% ipython --no-banner

In [1]: import numpy as np

In [2]: import numpy.linalg as la

In [3]: np.set_printoptions(precision=2, suppress=True, linewidth=120, sign=" ")

In [4]: m1 = np.loadtxt("m.csv", delimiter=",")

In [5]: m1
Out[5]: 
array([[ 0.97,  0.  , -0.26,  0.  ,  0.  ],
       [ 0.  ,  1.  ,  0.  ,  0.  ,  0.  ],
       [ 0.26,  0.  ,  0.97,  0.  ,  0.  ],
       [ 0.  ,  0.  ,  0.  ,  1.  ,  0.  ],
       [ 0.  ,  0.  ,  0.  ,  0.  ,  1.  ]])

In [6]: np.allclose(m1 @ m1.T, m1.T @ m1)
Out[6]: True

In [7]: round(np.abs(la.eigvals(m1)).max(), 2)
Out[7]: np.float64(1.0)

In [8]: print(m1 @ m1)
[[ 0.87  0.   -0.5   0.    0.  ]
 [ 0.    1.    0.    0.    0.  ]
 [ 0.5   0.    0.87  0.    0.  ]
 [ 0.    0.    0.    1.    0.  ]
 [ 0.    0.    0.    0.    1.  ]]

In [9]: print((m1 - m1.T) / 2)
[[ 0.    0.   -0.26  0.    0.  ]
 [ 0.    0.    0.    0.    0.  ]
 [ 0.26  0.    0.    0.    0.  ]
 [ 0.    0.    0.    0.    0.  ]
 [ 0.    0.    0.    0.    0.  ]]

In [10]: np.sort(np.abs(la.eigvals(m1)))
Out[10]: array([ 1.,  1.,  1.,  1.,  1.])

In [11]: C2 = m1.T @ m1

In [12]: print(la.svd(m1, compute_uv=False) ** 2)
[ 1.  1.  1.  1.  1.]

In [13]: np.trace(C2), (m1 ** 2).sum()
Out[13]: (np.float64(5.0), np.float64(5.0))

In [14]: rng = np.random.default_rng(17197)

In [15]: z = rng.permutation(5)

In [16]: z
Out[16]: array([ 0,  3,  2,  4,  1])

In [17]: out = m1[z][:, z]

In [18]: round(float(np.trace(out)), 2)
Out[18]: 4.93

In [19]: np.diag(out)
Out[19]: array([ 0.97,  1.  ,  0.97,  1.  ,  1.  ])

In [20]: out
Out[20]: 
array([[ 0.97,  0.  , -0.26,  0.  ,  0.  ],
       [ 0.  ,  1.  ,  0.  ,  0.  ,  0.  ],
       [ 0.26,  0.  ,  0.97,  0.  ,  0.  ],
       [ 0.  ,  0.  ,  0.  ,  1.  ,  0.  ],
       [ 0.  ,  0.  ,  0.  ,  0.  ,  1.  ]])

In [21]: print(np.round(out.T @ out, 2) + 0)
[[ 1.  0.  0.  0.  0.]
 [ 0.  1.  0.  0.  0.]
 [ 0.  0.  1.  0.  0.]
 [ 0.  0.  0.  1.  0.]
 [ 0.  0.  0.  0.  1.]]

In [22]: out[:, 2] @ out[:, 4]
Out[22]: np.float64(0.0)

In [23]: la.pinv(out)
Out[23]: 
array([[ 0.97,  0.  ,  0.26,  0.  ,  0.  ],
       [ 0.  ,  1.  ,  0.  ,  0.  ,  0.  ],
       [-0.26,  0.  ,  0.97,  0.  ,  0.  ],
       [ 0.  ,  0.  ,  0.  ,  1.  ,  0.  ],
       [ 0.  ,  0.  ,  0.  ,  0.  ,  1.  ]])
